>>> import numpy as np
>>> np.set_printoptions(precision=4, suppress=True, linewidth=100)
>>> other = np.array([[-6, -4, 2, -2], [4, -4, -9, -5], [2, -6, 8, -3], [-5, -2, 1, 2]])
>>> data = np.triu(other)
>>> data
array([[-6, -4,  2, -2],
       [ 0, -4, -9, -5],
       [ 0,  0,  8, -3],
       [ 0,  0,  0,  2]])
>>> # triangular, det is the product of the diagonal
>>> x = np.array([-3, 3, -1, -5])
>>> print((data @ x).argmax())
1
>>> data @ np.eye(4)[0]
array([-6.,  0.,  0.,  0.])
>>> feats = np.load("x.npy")
>>> feats
array([[7.05, 3.  ],
       [7.  , 3.05]])
>>> W1 = np.array([[1, 5], [3, 3]])
>>> beta = np.array([2, 2])
>>> act = np.maximum(feats @ W1 + beta, 0)
>>> np.linalg.matrix_rank(act)
np.int64(2)
>>> Z = np.array([[2, 1, 0], [0, 1, 0]])
>>> W1 @ Z
array([[2, 6, 0],
       [6, 6, 0]])
>>> rng = np.random.default_rng(61)
>>> z = rng.permutation(2)
>>> z
array([0, 1])
>>> other = feats[z][:, z]
>>> np.trace(other)
np.float64(10.1)
>>> np.allclose(other, feats)
True
>>> round(float(np.linalg.det(other)), 4), np.round(np.linalg.det(feats[z]), 4)
(0.5025, np.float64(0.5025))
>>> np.diag(other)
array([7.05, 3.05])
>>> other = feats / np.linalg.norm(feats, axis=1, keepdims=True)
>>> G = other @ other.T
>>> G[0]
array([1., 1.])
>>> (G - 2 * np.eye(2)).round(6).argmax(axis=1)
array([1, 0])
>>> ev, vecs = np.linalg.eig(feats)
>>> np.sort(np.linalg.eigvals(feats.T))
array([ 0.05, 10.05])
>>> np.sort(np.linalg.eigvals(feats @ feats))
array([  0.0025, 101.0025])
>>> ev
array([10.05,  0.05])
>>> x = np.array([-2, 2])
>>> h = np.maximum(feats @ x, 0)
>>> feats.T @ h
array([0., 0.])
>>> np.flatnonzero(h > 1e-9)
array([], dtype=int64)
>>> np.maximum(feats @ (3 * x), 0)
array([0., 0.])
>>> np.maximum(feats @ x, 0) - np.maximum(-feats @ x, 0)
array([-8.1, -7.9])
>>> M = np.load("sample9.npy")
>>> M
array([[ 3.,  2., -6.,  0.],
       [-2., -1., -1.,  0.],
       [-3., -4., -7.,  0.],
       [ 0.,  0.,  0.,  1.]])
>>> P = np.triu(np.array([[5, 2, 7, 9], [5, 5, 1, 5], [0, 8, 0, 9], [2, 2, 3, 4]]), 1) + np.eye(4)
>>> other = P @ M @ np.linalg.inv(P)
>>> round(np.linalg.det(other), 4)
np.float64(-43.0)
>>> K = np.loadtxt("out3.csv", delimiter=",")
>>> K
array([[ 0.2498, -0.7857,  1.031 ],
       [ 0.0191,  1.237 , -0.0504],
       [13.4771,  2.0206, -4.579 ],
       [13.8734, -2.7362, -2.5929]])
>>> # column 0 is much longer than the rest
>>> other = np.array([[-5, 9, -7], [5, 2, -2], [-2, 8, -2]])
>>> print(K @ other)
[[ -7.2395   8.9248  -2.2392]
 [  6.1903   2.2427  -2.5069]
 [-48.1245  88.7031 -89.2229]
 [-77.8622  98.645  -86.4556]]
>>> other.T @ K.T
array([[ -7.2395,   6.1903, -48.1245, -77.8622],
       [  8.9248,   2.2427,  88.7031,  98.645 ],
       [ -2.2392,  -2.5069, -89.2229, -86.4556]])
>>> np.einsum("ik,kj->ij", K, other)
array([[ -7.2395,   8.9248,  -2.2392],
       [  6.1903,   2.2427,  -2.5069],
       [-48.1245,  88.7031, -89.2229],
       [-77.8622,  98.645 , -86.4556]])
>>> np.einsum("ik,kj->ji", K, other)
array([[ -7.2395,   6.1903, -48.1245, -77.8622],
       [  8.9248,   2.2427,  88.7031,  98.645 ],
       [ -2.2392,  -2.5069, -89.2229, -86.4556]])
>>> np.einsum("ij,ij->i", K, K)
array([  1.7427,   1.5331, 206.6823, 206.6811])
>>> np.linalg.matrix_rank(np.vstack([K, other.T]))
np.int64(3)
>>> other = np.c_[K[:, :1] @ np.array([[2]]), np.array([2, 1, -1, -1])]
>>> other
array([[ 0.4996,  2.    ],
       [ 0.0382,  1.    ],
       [26.9542, -1.    ],
       [27.7468, -1.    ]])
>>> np.round(np.linalg.lstsq(K, other[:, 0])[0], 4) + 0
array([2., 0., 0.])
>>> np.linalg.matrix_rank(other)
np.int64(2)
>>> np.linalg.norm(np.linalg.qr(K)[0].T @ other, axis=0) ** 2 / ((other ** 2).sum(axis=0) + 1e-12)
array([1.    , 0.9911])
>>> np.linalg.matrix_rank(np.c_[K, other])
np.int64(4)
>>> T = np.stack([K, 2 * K, K[::-1]])
>>> np.linalg.matrix_rank(T)
array([3, 3, 3])
>>> np.einsum("bij,cij->bc", T, T)
array([[ 416.6392,  833.2784,   11.8596],
       [ 833.2784, 1666.5568,   23.7192],
       [  11.8596,   23.7192,  416.6392]])
>>> np.linalg.norm(T, axis=(1, 2))
array([20.4117, 40.8235, 20.4117])
>>> T.shape
(3, 4, 3)
>>> np.linalg.matrix_rank(T.reshape(3, -1))
np.int64(2)
>>> A = np.load("mat.npy")
>>> print(A)
[[ 1 -1  1]
 [ 1  0  0]
 [ 1  1  1]
 [ 1  2  4]]
>>> other = np.c_[A[:, :1] @ np.array([[1]]), np.array([8, 1, 0, 6])]
>>> other
array([[1, 8],
       [1, 1],
       [1, 0],
       [1, 6]])
>>> np.round(np.linalg.norm(other - A @ np.linalg.lstsq(A, other)[0], axis=0), 4) + 0
array([0.    , 0.2236])
>>> np.linalg.matrix_rank(other)
np.int64(2)
>>> P = other @ np.linalg.solve(other.T @ other, other.T)
>>> print(np.allclose(P @ P, P))
True
>>> np.diag(P)
array([0.6536, 0.419 , 0.5642, 0.3631])
>>> P @ other[:, 0]
array([1., 1., 1., 1.])
>>> np.round(np.linalg.eigvalsh(P), 4) + 0
array([0., 0., 1., 1.])
>>> np.linalg.matrix_rank(np.eye(4) - P)
np.int64(2)
>>> arr = np.load("dump.npy")
>>> arr
array([[-1, -2,  0,  2,  2],
       [ 5,  4,  6,  8,  8],
       [-3, -4, -2,  0,  0]])
>>> # looks like rank 2
>>> U, sig, VT = np.linalg.svd(arr)
>>> vecs = VT[:(sig > 1e-8).sum()]
>>> x = arr[0] + 4 * arr[1] + rng.integers(2) * np.eye(5)[1]
>>> x
array([19., 14., 24., 34., 34.])
>>> np.round(np.linalg.norm(x - vecs.T @ vecs @ x), 4)
np.float64(0.0)
>>> print(np.linalg.matrix_rank(np.vstack([arr, x])))
2
>>> np.allclose(vecs.T @ vecs @ x, x)
True
>>> J = np.array([[-0.1, -0.5, -1.1, -0.6],
...     [0.5, 0.2, -2.1, -0.5],
...     [2.0, -0.6, 0.9, 0.3],
...     [1.4, 0.2, -1.2, 0.1],
...     [1.0, 0.9, 0.1, 0.2]])
>>> J
array([[-0.1, -0.5, -1.1, -0.6],
       [ 0.5,  0.2, -2.1, -0.5],
       [ 2. , -0.6,  0.9,  0.3],
       [ 1.4,  0.2, -1.2,  0.1],
       [ 1. ,  0.9,  0.1,  0.2]])
>>> other = np.array([[-5, -4], [-7, -4]])
>>> Z = np.kron(other, J)
>>> np.linalg.matrix_rank(Z)
np.int64(8)
>>> u = np.array([-9, -5, 4])
>>> np.polyval(u, J[2])
array([-42.  ,   3.76,  -7.79,   1.69])
>>> np.cross(J[2, :3], J[1, :3])
array([1.08, 4.65, 0.7 ])
>>> np.correlate(J[2], J[1], "full")
array([-1.  , -3.9 ,  1.21, -1.16, -0.75,  0.51,  0.15])
>>> E = np.array([[11, -1, 1, -1, 1],
...     [-2, -14, -2, -2, -2],
...     [-1, -1, -28, 2, 0],
...     [1, -1, 1, 20, 2],
...     [1, 1, 2, 1, 1]])
>>> other = np.array([[0, -2], [-3, 0], [3, -2], [-2, 0], [-3, 1]])
>>> np.einsum("ik,kj->ji", E, other)
array([[  5,  46, -85, -40,  -2],
       [-23,   6,  58,  -2,  -5]])
>>> E @ other
array([[  5, -23],
       [ 46,   6],
       [-85,  58],
       [-40,  -2],
       [ -2,  -5]])
>>> np.einsum("ij,ij->i", E, E)
array([125, 212, 790, 407,   8])
>>> np.einsum("ij->j", E)
array([ 10, -16, -26,  20,   2])
>>> U, sig, VT = np.linalg.svd(E, full_matrices=False)
>>> U.shape, sig.shape, VT.shape
((5, 5), (5,), (5, 5))
>>> np.round(VT @ VT.T, 4) + 0
array([[1., 0., 0., 0., 0.],
       [0., 1., 0., 0., 0.],
       [0., 0., 1., 0., 0.],
       [0., 0., 0., 1., 0.],
       [0., 0., 0., 0., 1.]])
>>> round(float(np.sqrt((sig ** 2).sum())), 4), round(float(np.linalg.norm(E)), 4)
(39.2683, 39.2683)
>>> (sig > 1e-8).sum()
np.int64(5)
>>> np.cumsum(sig ** 2) / np.sum(sig ** 2)
array([0.5219, 0.7908, 0.9203, 0.9997, 1.    ])
>>> u = np.array([0, 3, -3, 0, -3])
>>> other = E + np.outer(u, np.eye(5)[4])
>>> other
array([[ 11.,  -1.,   1.,  -1.,   1.],
       [ -2., -14.,  -2.,  -2.,   1.],
       [ -1.,  -1., -28.,   2.,  -3.],
       [  1.,  -1.,   1.,  20.,   2.],
       [  1.,   1.,   2.,   1.,  -2.]])
>>> print(np.linalg.matrix_rank(np.linalg.inv(other) - np.linalg.inv(E), tol=1e-8))
1
>>> other[0] @ other[2]
np.float64(-43.0)
>>> round(float(np.linalg.norm(other, "nuc")), 4)
76.2011
>>> np.linalg.norm(other, axis=1)
array([11.1803, 14.4568, 28.2666, 20.1742,  3.3166])
>>> print(round(float(np.linalg.norm(other) ** 2 / np.linalg.norm(other, 2) ** 2), 4))
1.9093
>>> round(np.linalg.norm(other[0], 1), 4), round(np.linalg.norm(other[0], np.inf), 4)
(np.float64(15.0), np.float64(11.0))
>>> round(np.linalg.norm(other, 1), 4), round(np.linalg.norm(other, np.inf), 4)
(np.float64(34.0), np.float64(35.0))
>>> z = rng.permutation(5)
>>> z
array([4, 3, 0, 2, 1])
>>> other = E[z][:, z]
>>> other
array([[  1,   1,   1,   2,   1],
       [  2,  20,   1,   1,  -1],
       [  1,  -1,  11,   1,  -1],
       [  0,   2,  -1, -28,  -1],
       [ -2,  -2,  -2,  -2, -14]])
>>> round(np.linalg.det(other), 4), round(float(np.linalg.det(E[z])), 4)
(np.float64(59664.0), 59664.0)
>>> np.sort(np.abs(np.linalg.eigvals(other)))
array([ 0.6747, 11.2479, 13.8962, 20.1085, 28.1349])
